$ python -q
>>> import numpy as np
>>> import numpy.linalg as la
>>> np.set_printoptions(precision=2, suppress=True, linewidth=120)
>>> mat = np.load("x.npy")
>>> mat
array([[ -2. ,   1.4,  -6. ,  -2. ,  -0.3,  -1.5],
       [ -1.5,   0.1,  10. ,  -0.7,   0.1,   0.9],
       [ -1. ,  -0.6,   8. ,  -0.3,   0.8,  -1.6],
       [  0. ,   1.5,   8. ,  -0.1,   0. ,   0.4],
       [ -0.6,  -2.1,  26. ,  -0.7,   0.8,  -0.8],
       [  0. ,  -1.1, -24. ,  -0.2,  -0.2,   1. ],
       [  1.1,   1.5,  -8. ,  -0.5,   0.2,  -1.4]])
>>> vec = np.array([-5, -2, 2, -2, 0, 2])
>>> target = mat @ vec
>>> try:
...     la.solve(mat, target)
... except la.LinAlgError as e:
...     print("failed:", e)
... 
failed: Last 2 dimensions of the array must be square
>>> np.round(la.lstsq(mat, target)[0], 2) + 0
array([-5., -2.,  2., -2.,  0.,  2.])
>>> np.round(la.solve(mat.T @ mat, mat.T @ target), 2) + 0
array([-5., -2.,  2., -2.,  0.,  2.])
>>> print(target)
[ -3.8  30.5  19.6  14.   59.  -43.4 -26.3]
>>> rng = np.random.default_rng(473)
>>> target = target + 0.02 * rng.normal(size=7)
>>> target
array([ -3.81,  30.51,  19.62,  14.  ,  59.  , -43.41, -26.3 ])
>>> coef, *_ = la.lstsq(mat, target)
>>> [round(float(la.norm(la.solve(mat.T @ mat + lam * np.eye(6), mat.T @ target))), 2) for lam in (0, 1, 10, 100)]
[6.41, 5.82, 3.57, 2.08]
>>> np.round(mat.T @ (target - mat @ coef), 2) + 0
array([0., 0., 0., 0., 0., 0.])
